$ python3 -q
>>> import numpy as np
>>> np.set_printoptions(precision=2, suppress=True, linewidth=140, legacy="1.25")
>>> feats = np.loadtxt("run9.csv", delimiter=",")
>>> print(feats)
[[ 2. -5.  4.]
 [ 0. -3. -5.]
 [ 0.  0. -1.]]
>>> # triangular: eigenvalues sit on the diagonal
>>> t3 = np.stack([feats, -3 * feats, feats[::-1]])
>>> print(np.einsum("bij,cij->bc", t3, t3))
[[  80. -240.   26.]
 [-240.  720.  -78.]
 [  26.  -78.   80.]]
>>> print(np.linalg.matrix_rank(t3.reshape(3, -1)))
2
>>> print(t3.sum(axis=0))
[[-4. 10. -9.]
 [ 0.  3.  5.]
 [ 2. -5.  6.]]
>>> print(t3.shape)
(3, 3, 3)
>>> print(np.linalg.det(t3))
[   6. -162.   -6.]
>>> print(np.linalg.norm(t3, axis=(1, 2)))
[ 8.94 26.83  8.94]
>>> print(np.linalg.matrix_rank(t3))
[3 3 3]
>>> O = feats.astype(float).copy()
>>> for j in range(3):
...     O[:, j] -= O[:, :j] @ (O[:, :j].T @ O[:, j])
...     O[:, j] /= np.linalg.norm(O[:, j])
... 
>>> print(O.T @ O)
[[1. 0. 0.]
 [0. 1. 0.]
 [0. 0. 1.]]
>>> out = np.linalg.inv(feats)
>>> print(np.allclose(out, feats.T))
False
>>> print(out)
[[ 0.5  -0.83  6.17]
 [-0.   -0.33  1.67]
 [-0.   -0.   -1.  ]]
>>> print(round(np.linalg.cond(feats), 2))
45.14
>>> print((np.abs(out) > 1e-9).astype(int))
[[1 1 1]
 [0 1 1]
 [0 0 1]]
>>> arr = np.load("out16.npy")
>>> print(arr)
[[ 0  0  0]
 [ 0  0  0]
 [ 5  5  2]
 [ 4  1  1]
 [ 7  2  5]
 [ 0  0  0]
 [ 3  1  4]
 [ 0  0  0]
 [ 0  0  0]
 [ 0  0  0]
 [ 3  1  4]
 [ 0  0  0]
 [ 3  1  4]
 [ 2  4 -2]
 [ 0  0  0]
 [ 3  1  4]]
>>> ev, evecs = np.linalg.eig(feats)
>>> print(ev)
[ 2. -3. -1.]
>>> print(np.sort(np.linalg.eigvals(np.linalg.inv(feats))))
[-1.   -0.33  0.5 ]
>>> print(np.sort(np.linalg.eigvals(feats @ feats)))
[1. 4. 9.]
>>> print(np.sort(np.linalg.eigvals(feats.T)))
[-3. -1.  2.]
>>> Ac = arr - arr.mean(axis=0)
>>> left, sigma, vt = np.linalg.svd(Ac, full_matrices=False)
>>> print(vt[0] * np.sign(vt[0, np.abs(vt[0]).argmax()]))
[0.73 0.29 0.62]
>>> print(round(float((sigma ** 2).sum() ** 2 / (sigma ** 4).sum()), 2))
1.64
>>> print(np.abs(vt[0]).argmax())
0
>>> print((np.sign(left[:, 0]) == np.sign(left[0, 0])).astype(int))
[1 1 0 0 0 1 0 1 1 1 0 1 0 1 1 0]
>>> C = arr[[12, 14]].astype(float)
>>> for _ in range(3):
...     idx = np.linalg.norm(arr[:, None] - C, axis=-1).argmin(axis=1)
...     C = np.array([arr[idx == j].mean(axis=0) for j in range(2)])
... 
>>> print(idx)
[1 1 0 0 0 1 0 1 1 1 0 1 0 1 1 0]
>>> print(np.abs(C[1] - C[0]).argmax())
0
>>> print(C[1] - C[0])
[-3.78 -1.27 -3.65]
>>> print(C)
[[ 4.    1.71  3.43]
 [ 0.22  0.44 -0.22]]
